>>> import numpy as np
>>> np.set_printoptions(precision=2, suppress=True, linewidth=200, floatmode="fixed")
>>> K = np.load("m.npy")
>>> K
array([[ 2.11, -3.47, -0.79,  6.21,  2.11,  6.32,  4.00,  5.11,  2.00,  5.00,  1.53,  0.00,  5.32,  1.21, -4.47],
       [ 3.23,  2.15,  1.46,  8.46,  3.23,  9.69,  4.00,  6.23,  2.00,  5.00,  7.15,  0.00,  8.69,  3.46,  1.15],
       [ 4.44,  8.22,  3.89, 10.89,  4.44, 13.33,  4.00,  7.44,  2.00,  5.00, 13.22,  0.00, 12.33,  5.89,  7.22],
       [ 3.04,  1.21,  1.08,  8.08,  3.04,  9.13,  4.00,  6.04,  2.00,  5.00,  6.21,  0.00,  8.13,  3.08,  0.21],
       [ 3.11,  1.56,  1.22,  8.22,  3.11,  9.33,  4.00,  6.11,  2.00,  5.00,  6.56,  0.00,  8.33,  3.22,  0.56],
       [ 4.72,  9.58,  4.43, 11.43,  4.72, 14.15,  4.00,  7.72,  2.00,  5.00, 14.58,  0.00, 13.15,  6.43,  8.58],
       [ 3.79,  4.96,  2.59,  9.59,  3.79, 11.38,  4.00,  6.79,  2.00,  5.00,  9.96,  0.00, 10.38,  4.59,  3.96],
       [ 3.16,  1.78,  1.31,  8.31,  3.16,  9.47,  4.00,  6.16,  2.00,  5.00,  6.78,  0.00,  8.47,  3.31,  0.78],
       [ 2.71, -0.47,  0.41,  7.41,  2.71,  8.12,  4.00,  5.71,  2.00,  5.00,  4.53,  0.00,  7.12,  2.41, -1.47],
       [ 2.66, -0.68,  0.33,  7.33,  2.66,  7.99,  4.00,  5.66,  2.00,  5.00,  4.32,  0.00,  6.99,  2.33, -1.68],
       [ 3.16,  1.80,  1.32,  8.32,  3.16,  9.48,  4.00,  6.16,  2.00,  5.00,  6.80,  0.00,  8.48,  3.32,  0.80],
       [ 3.87,  5.37,  2.75,  9.75,  3.87, 11.62,  4.00,  6.87,  2.00,  5.00, 10.37,  0.00, 10.62,  4.75,  4.37],
       [ 4.49,  8.43,  3.97, 10.97,  4.49, 13.46,  4.00,  7.49,  2.00,  5.00, 13.43,  0.00, 12.46,  5.97,  7.43],
       [ 2.36, -2.19, -0.27,  6.73,  2.36,  7.09,  4.00,  5.36,  2.00,  5.00,  2.81,  0.00,  6.09,  1.73, -3.19],
       [ 4.58,  8.90,  4.16, 11.16,  4.58, 13.74,  4.00,  7.58,  2.00,  5.00, 13.90,  0.00, 12.74,  6.16,  7.90],
       [ 2.60, -1.01,  0.20,  7.20,  2.60,  7.79,  4.00,  5.60,  2.00,  5.00,  3.99,  0.00,  6.79,  2.20, -2.01],
       [ 3.84,  5.22,  2.69,  9.69,  3.84, 11.53,  4.00,  6.84,  2.00,  5.00, 10.22,  0.00, 10.53,  4.69,  4.22],
       [ 2.56, -1.21,  0.11,  7.11,  2.56,  7.67,  4.00,  5.56,  2.00,  5.00,  3.79,  0.00,  6.67,  2.11, -2.21],
       [ 1.59, -6.06, -1.82,  5.18,  1.59,  4.77,  4.00,  4.59,  2.00,  5.00, -1.06,  0.00,  3.77,  0.18, -7.06],
       [ 4.20,  7.02,  3.41, 10.41,  4.20, 12.61,  4.00,  7.20,  2.00,  5.00, 12.02,  0.00, 11.61,  5.41,  6.02],
       [ 2.59, -1.03,  0.19,  7.19,  2.59,  7.78,  4.00,  5.59,  2.00,  5.00,  3.97,  0.00,  6.78,  2.19, -2.03],
       [ 1.32, -7.40, -2.36,  4.64,  1.32,  3.96,  4.00,  4.32,  2.00,  5.00, -2.40,  0.00,  2.96, -0.36, -8.40],
       [ 3.28,  2.41,  1.57,  8.57,  3.28,  9.85,  4.00,  6.28,  2.00,  5.00,  7.41,  0.00,  8.85,  3.57,  1.41],
       [ 2.45, -1.73, -0.09,  6.91,  2.45,  7.36,  4.00,  5.45,  2.00,  5.00,  3.27,  0.00,  6.36,  1.91, -2.73],
       [ 2.56, -1.21,  0.12,  7.12,  2.56,  7.67,  4.00,  5.56,  2.00,  5.00,  3.79,  0.00,  6.67,  2.12, -2.21],
       [ 3.82,  5.11,  2.64,  9.64,  3.82, 11.47,  4.00,  6.82,  2.00,  5.00, 10.11,  0.00, 10.47,  4.64,  4.11],
       [ 1.21, -7.97, -2.59,  4.41,  1.21,  3.62,  4.00,  4.21,  2.00,  5.00, -2.97,  0.00,  2.62, -0.59, -8.97],
       [ 2.30, -2.51, -0.41,  6.59,  2.30,  6.89,  4.00,  5.30,  2.00,  5.00,  2.49,  0.00,  5.89,  1.59, -3.51],
       [ 2.25, -2.74, -0.50,  6.50,  2.25,  6.76,  4.00,  5.25,  2.00,  5.00,  2.26,  0.00,  5.76,  1.50, -3.74],
       [ 1.77, -5.17, -1.47,  5.53,  1.77,  5.30,  4.00,  4.77,  2.00,  5.00, -0.17,  0.00,  4.30,  0.53, -6.17],
       [ 2.93,  0.63,  0.85,  7.85,  2.93,  8.78,  4.00,  5.93,  2.00,  5.00,  5.63,  0.00,  7.78,  2.85, -0.37],
       [ 3.51,  3.56,  2.02,  9.02,  3.51, 10.53,  4.00,  6.51,  2.00,  5.00,  8.56,  0.00,  9.53,  4.02,  2.56],
       [ 1.87, -4.65, -1.26,  5.74,  1.87,  5.61,  4.00,  4.87,  2.00,  5.00,  0.35,  0.00,  4.61,  0.74, -5.65],
       [ 1.75, -5.26, -1.50,  5.50,  1.75,  5.24,  4.00,  4.75,  2.00,  5.00, -0.26,  0.00,  4.24,  0.50, -6.26],
       [ 3.91,  5.55,  2.82,  9.82,  3.91, 11.73,  4.00,  6.91,  2.00,  5.00, 10.55,  0.00, 10.73,  4.82,  4.55],
       [ 1.80, -4.98, -1.39,  5.61,  1.80,  5.41,  4.00,  4.80,  2.00,  5.00,  0.02,  0.00,  4.41,  0.61, -5.98],
       [ 3.32,  2.58,  1.63,  8.63,  3.32,  9.95,  4.00,  6.32,  2.00,  5.00,  7.58,  0.00,  8.95,  3.63,  1.58],
       [ 2.49, -1.57, -0.03,  6.97,  2.49,  7.46,  4.00,  5.49,  2.00,  5.00,  3.43,  0.00,  6.46,  1.97, -2.57],
       [ 2.66, -0.70,  0.32,  7.32,  2.66,  7.98,  4.00,  5.66,  2.00,  5.00,  4.30,  0.00,  6.98,  2.32, -1.70],
       [ 4.02,  6.08,  3.03, 10.03,  4.02, 12.05,  4.00,  7.02,  2.00,  5.00, 11.08,  0.00, 11.05,  5.03,  5.08],
       [ 2.58, -1.12,  0.15,  7.15,  2.58,  7.73,  4.00,  5.58,  2.00,  5.00,  3.88,  0.00,  6.73,  2.15, -2.12]])
>>> rk = np.linalg.matrix_rank(K)
>>> rk
np.int64(5)
>>> null = np.linalg.svd(K)[2][rk:].T
>>> [int(np.linalg.matrix_rank(np.delete(K, i, axis=0))) for i in range(41)]
[5, 5, 5, 5, 5, 5, 5, 5, 5, 5, 5, 5, 5, 5, 5, 5, 5, 5, 5, 5, 5, 5, 5, 5, 5, 5, 5, 5, 5, 5, 5, 5, 5, 5, 5, 5, 5, 5, 5, 5, 5]
>>> [int(np.linalg.matrix_rank(K[:i])) for i in range(1, len(K) + 1)]
[1, 2, 3, 4, 5, 5, 5, 5, 5, 5, 5, 5, 5, 5, 5, 5, 5, 5, 5, 5, 5, 5, 5, 5, 5, 5, 5, 5, 5, 5, 5, 5, 5, 5, 5, 5, 5, 5, 5, 5, 5]
>>> np.allclose(K @ null, 0)
True
